$ ipython --no-banner

In [1]: import numpy as np

In [2]: np.set_printoptions(precision=3, suppress=True, linewidth=120)

In [3]: arr = np.loadtxt("a.csv", delimiter=",")

In [4]: print(arr)
[[-2.  0.  0.  0.  0.  0. -3. -3. -3.]
 [ 0. -2. -3.  0. -3.  0.  0.  0.  0.]
 [ 0. -3. -2.  0. -3.  0.  0.  0.  0.]
 [ 0.  0.  0. -2.  0. -3.  0.  0.  0.]
 [ 0. -3. -3.  0. -2.  0.  0.  0.  0.]
 [ 0.  0.  0. -3.  0. -2.  0.  0.  0.]
 [-3.  0.  0.  0.  0.  0. -2. -3. -3.]
 [-3.  0.  0.  0.  0.  0. -3. -2. -3.]
 [-3.  0.  0.  0.  0.  0. -3. -3. -2.]]

In [5]: th = np.radians(110)

In [6]: R = np.eye(9)

In [7]: R[5, 5] = R[0, 0] = np.cos(th)

In [8]: R[5, 0], R[0, 5] = -np.sin(th), np.sin(th)

In [9]: print(R)
[[-0.342  0.     0.     0.     0.     0.94   0.     0.     0.   ]
 [ 0.     1.     0.     0.     0.     0.     0.     0.     0.   ]
 [ 0.     0.     1.     0.     0.     0.     0.     0.     0.   ]
 [ 0.     0.     0.     1.     0.     0.     0.     0.     0.   ]
 [ 0.     0.     0.     0.     1.     0.     0.     0.     0.   ]
 [-0.94   0.     0.     0.     0.    -0.342  0.     0.     0.   ]
 [ 0.     0.     0.     0.     0.     0.     1.     0.     0.   ]
 [ 0.     0.     0.     0.     0.     0.     0.     1.     0.   ]
 [ 0.     0.     0.     0.     0.     0.     0.     0.     1.   ]]

In [10]: Y = arr @ R.T

In [11]: print(Y)
[[ 0.684  0.     0.     0.     0.     1.879 -3.    -3.    -3.   ]
 [ 0.    -2.    -3.     0.    -3.     0.     0.     0.     0.   ]
 [ 0.    -3.    -2.     0.    -3.     0.     0.     0.     0.   ]
 [-2.819  0.     0.    -2.     0.     1.026  0.     0.     0.   ]
 [ 0.    -3.    -3.     0.    -2.     0.     0.     0.     0.   ]
 [-1.879  0.     0.    -3.     0.     0.684  0.     0.     0.   ]
 [ 1.026  0.     0.     0.     0.     2.819 -2.    -3.    -3.   ]
 [ 1.026  0.     0.     0.     0.     2.819 -3.    -2.    -3.   ]
 [ 1.026  0.     0.     0.     0.     2.819 -3.    -3.    -2.   ]]

In [12]: print(round(float(np.linalg.det(R)), 3), round(float(np.trace(R)), 3))
1.0 6.316

In [13]: print(np.allclose(np.linalg.norm(arr, axis=1), np.linalg.norm(Y, axis=1)))
True

In [14]: f = np.array([-4, -4])

In [15]: print(np.convolve(Y[6], f))
[ -4.104  -4.104   0.      0.      0.    -11.276  -3.276  20.     24.     12.   ]

In [16]: print(np.array([np.convolve(row, f, "same") for row in Y]))
[[ -2.736  -2.736   0.      0.      0.     -7.518   4.482  24.     24.   ]
 [  0.      8.     20.     12.     12.     12.      0.      0.      0.   ]
 [  0.     12.     20.      8.     12.     12.      0.      0.      0.   ]
 [ 11.276  11.276   0.      8.      8.     -4.104  -4.104   0.      0.   ]
 [  0.     12.     24.     12.      8.      8.      0.      0.      0.   ]
 [  7.518   7.518   0.     12.     12.     -2.736  -2.736   0.      0.   ]
 [ -4.104  -4.104   0.      0.      0.    -11.276  -3.276  20.     24.   ]
 [ -4.104  -4.104   0.      0.      0.    -11.276   0.724  20.     20.   ]
 [ -4.104  -4.104   0.      0.      0.    -11.276   0.724  24.     20.   ]]

In [17]: print(np.cross(Y[6, :3], Y[4, :3]))
[ 0.     3.078 -3.078]

In [18]: J = np.load("x.npy")

In [19]: print(J)
[[ 0 -4  5 -1  2  3]
 [ 4  0  5  2  5 -1]
 [-5 -5  0  0  0  0]
 [ 1 -2  0  0 -5  4]
 [-2 -5  0  5  0 -1]
 [-3  1  0 -4  1  0]]

In [20]: print(round(np.linalg.norm(J) ** 2 / np.linalg.norm(J, 2) ** 2, 3))
2.992

In [21]: print(round(float(np.linalg.norm(J, 1)), 3), round(np.linalg.norm(J, np.inf), 3))
17.0 17.0

In [22]: print(np.linalg.norm(J, axis=0))
[7.416 8.426 7.071 6.782 7.416 5.196]

In [23]: print(np.round(np.linalg.norm(J[1], 1), 3), round(np.linalg.norm(J[1], np.inf), 3))
17.0 5.0

In [24]: print(round(np.linalg.norm(J[1] - J[2]), 3))
12.689

In [25]: x = np.array([-3, 1, 1, 1, -1, -2])

In [26]: print(np.einsum("ij,j->i", J, x))
[-8 -8 10 -8  8  5]

In [27]: print((J @ x).argmax())
2

In [28]: print(J @ np.ones(6))
[  5.  15. -10.  -2.  -3.  -5.]

In [29]: print(np.linalg.norm(J @ x) <= np.linalg.norm(J, 2) * np.linalg.norm(x) + 1e-9)
True

In [30]: print(J @ np.eye(6)[0])
[ 0.  4. -5.  1. -2. -3.]

In [31]: print((J * x).sum(axis=1))
[-8 -8 10 -8  8  5]
